>>> import numpy as np
>>> np.set_printoptions(precision=1, suppress=True, linewidth=160)
>>> other = np.array([[2, 0, 3, 1, 2, -3, -3],
...     [-1, 0, 0, 0, 3, 3, 3],
...     [1, 1, -2, -2, -3, -2, 3],
...     [1, 1, 0, -1, 3, -1, 3],
...     [0, 0, 1, 0, 1, 2, 0],
...     [0, 1, 2, -2, 1, 0, 1],
...     [1, 2, 2, -1, 2, 2, 0]])
>>> K = np.triu(other, 1)
>>> K
array([[ 0,  0,  3,  1,  2, -3, -3],
       [ 0,  0,  0,  0,  3,  3,  3],
       [ 0,  0,  0, -2, -3, -2,  3],
       [ 0,  0,  0,  0,  3, -1,  3],
       [ 0,  0,  0,  0,  0,  2,  0],
       [ 0,  0,  0,  0,  0,  0,  1],
       [ 0,  0,  0,  0,  0,  0,  0]])
>>> np.prod(np.diag(K)), round(np.linalg.det(K), 1)
(np.int64(0), np.float64(0.0))
>>> np.sort(np.linalg.eigvals(K))
array([0., 0., 0., 0., 0., 0., 0.])
>>> K @ K
array([[ 0,  0,  0, -6, -6, -3,  9],
       [ 0,  0,  0,  0,  0,  6,  3],
       [ 0,  0,  0,  0, -6, -4, -8],
       [ 0,  0,  0,  0,  0,  6, -1],
       [ 0,  0,  0,  0,  0,  0,  2],
       [ 0,  0,  0,  0,  0,  0,  0],
       [ 0,  0,  0,  0,  0,  0,  0]])
>>> J = np.load("out6.npy")
>>> J
array([[12,  9,  0,  0],
       [12,  9,  0,  0],
       [ 4,  3,  0,  0],
       [12,  9,  0,  0]])
>>> # null space of dimension 3
>>> left, sig, VT = np.linalg.svd(J)
>>> sig.round(1) + 0
array([26.5,  0. ,  0. ,  0. ])
>>> other = left[:, :1] @ np.diag(sig[:1]) @ VT[:1]
>>> np.linalg.matrix_rank(J, rtol=0.05)
np.int64(1)
>>> round(float(np.linalg.norm(J - other) / np.linalg.norm(J)), 1)
0.0
>>> A = np.load("arr.npy")
>>> A
array([[ 2, -1, -1, -2,  0,  0],
       [-1,  2, -1, -1, -2,  0],
       [-1, -1,  2, -1, -1, -2],
       [-2, -1, -1,  2, -1, -1],
       [ 0, -2, -1, -1,  2, -1],
       [ 0,  0, -2, -1, -1,  2]])
>>> rng = np.random.default_rng(483)
>>> idx = rng.permutation(6)
>>> other = A[:, idx] * rng.choice([-1, 1], 6)
>>> other
array([[-2,  0,  1,  2,  0,  1],
       [-1,  2,  1, -1,  0, -2],
       [-1,  1, -2, -1, -2,  1],
       [ 2,  1,  1, -2, -1,  1],
       [-1, -2,  1,  0, -1,  2],
       [-1,  1,  2,  0,  2,  0]])
>>> left, _, VT = np.linalg.svd(A.T @ other)
>>> idx
array([3, 4, 2, 0, 5, 1])
>>> np.round(left @ VT, 1) + 0
array([[ 0.,  0.,  0.,  1.,  0.,  0.],
       [ 0.,  0.,  0.,  0.,  0., -1.],
       [ 0.,  0., -1.,  0.,  0.,  0.],
       [ 1.,  0.,  0.,  0.,  0.,  0.],
       [ 0., -1.,  0.,  0.,  0.,  0.],
       [ 0.,  0.,  0.,  0.,  1.,  0.]])
>>> evals, vecs = np.linalg.eigh(A)
>>> x = np.array([7, 4, -9, 0, 7, -8])
>>> np.linalg.eigvalsh(A[1:, 1:])
array([-2.4,  1.4,  2.9,  3.6,  4.6])
>>> F = np.load("m.npy")
>>> F
array([[  2,   0,  -1,  -3,   3,  -2,   3,  -1,   1],
       [  2,  -3,   2,  -3,  -3,   2,  -1,  -2,   1],
       [  0,  -1,  -2,   2,  -1,  -1,   0,   0,   0],
       [ 12, -15,   9, -18, -12,   8,  -2, -11,   6]])
>>> # null space of dimension 6
>>> left, sig, VT = np.linalg.svd(F)
>>> np.argmax(sig[:-1] / (sig[1:] + 1e-6)) + 1
np.int64(3)
>>> other = left[:, :3] @ np.diag(sig[:3]) @ VT[:3]
>>> other.round(1) + 0
array([[  2.,   0.,  -1.,  -3.,   3.,  -2.,   3.,  -1.,   1.],
       [  2.,  -3.,   2.,  -3.,  -3.,   2.,  -1.,  -2.,   1.],
       [  0.,  -1.,  -2.,   2.,  -1.,  -1.,   0.,   0.,   0.],
       [ 12., -15.,   9., -18., -12.,   8.,  -2., -11.,   6.]])
>>> np.linalg.matrix_rank(other)
np.int64(3)
>>> np.linalg.matrix_rank(F, rtol=0.05)
np.int64(3)
>>> round(float(np.abs(F - other).max()), 1)
0.0
